In [1]: import numpy as np

In [2]: import numpy.linalg as la

In [3]: np.set_printoptions(precision=2, suppress=True, linewidth=120)

In [4]: tidy = lambda a: np.round(a, 2) + 0

In [5]: K = np.loadtxt("run9.csv", delimiter=",")

In [6]: K
Out[6]: 
array([[0., 0., 0., 0., 0., 0., 0., 0., 0., 0., 0., 0.],
       [0., 1., 0., 0., 0., 0., 0., 0., 0., 0., 0., 0.],
       [0., 0., 2., 0., 0., 0., 0., 0., 0., 0., 0., 0.],
       [0., 0., 0., 1., 0., 0., 0., 0., 0., 0., 0., 0.],
       [0., 0., 0., 0., 1., 0., 0., 0., 0., 0., 0., 0.],
       [0., 0., 0., 0., 0., 0., 0., 0., 0., 0., 0., 0.],
       [0., 0., 0., 0., 0., 0., 2., 0., 0., 0., 0., 0.],
       [0., 0., 0., 0., 0., 0., 0., 2., 0., 0., 0., 0.],
       [0., 0., 0., 0., 0., 0., 0., 0., 1., 0., 0., 0.],
       [0., 0., 0., 0., 0., 0., 0., 0., 0., 0., 0., 0.],
       [0., 0., 0., 0., 0., 0., 0., 0., 0., 0., 0., 0.],
       [0., 0., 0., 0., 0., 0., 0., 0., 0., 0., 0., 0.]])

In [7]: w, V = la.eigvalsh(K)
ValueError: too many values to unpack (expected 2)


In [8]: w, V = la.eigh(K)

In [9]: V @ np.diag(w) @ V.T
Out[9]: 
array([[0., 0., 0., 0., 0., 0., 0., 0., 0., 0., 0., 0.],
       [0., 1., 0., 0., 0., 0., 0., 0., 0., 0., 0., 0.],
       [0., 0., 2., 0., 0., 0., 0., 0., 0., 0., 0., 0.],
       [0., 0., 0., 1., 0., 0., 0., 0., 0., 0., 0., 0.],
       [0., 0., 0., 0., 1., 0., 0., 0., 0., 0., 0., 0.],
       [0., 0., 0., 0., 0., 0., 0., 0., 0., 0., 0., 0.],
       [0., 0., 0., 0., 0., 0., 2., 0., 0., 0., 0., 0.],
       [0., 0., 0., 0., 0., 0., 0., 2., 0., 0., 0., 0.],
       [0., 0., 0., 0., 0., 0., 0., 0., 1., 0., 0., 0.],
       [0., 0., 0., 0., 0., 0., 0., 0., 0., 0., 0., 0.],
       [0., 0., 0., 0., 0., 0., 0., 0., 0., 0., 0., 0.],
       [0., 0., 0., 0., 0., 0., 0., 0., 0., 0., 0., 0.]])

In [10]: print((w > 1e-8).sum(), (w < -1e-8).sum())
7 0

In [11]: V.T @ V
Out[11]: 
array([[1., 0., 0., 0., 0., 0., 0., 0., 0., 0., 0., 0.],
       [0., 1., 0., 0., 0., 0., 0., 0., 0., 0., 0., 0.],
       [0., 0., 1., 0., 0., 0., 0., 0., 0., 0., 0., 0.],
       [0., 0., 0., 1., 0., 0., 0., 0., 0., 0., 0., 0.],
       [0., 0., 0., 0., 1., 0., 0., 0., 0., 0., 0., 0.],
       [0., 0., 0., 0., 0., 1., 0., 0., 0., 0., 0., 0.],
       [0., 0., 0., 0., 0., 0., 1., 0., 0., 0., 0., 0.],
       [0., 0., 0., 0., 0., 0., 0., 1., 0., 0., 0., 0.],
       [0., 0., 0., 0., 0., 0., 0., 0., 1., 0., 0., 0.],
       [0., 0., 0., 0., 0., 0., 0., 0., 0., 1., 0., 0.],
       [0., 0., 0., 0., 0., 0., 0., 0., 0., 0., 1., 0.],
       [0., 0., 0., 0., 0., 0., 0., 0., 0., 0., 0., 1.]])
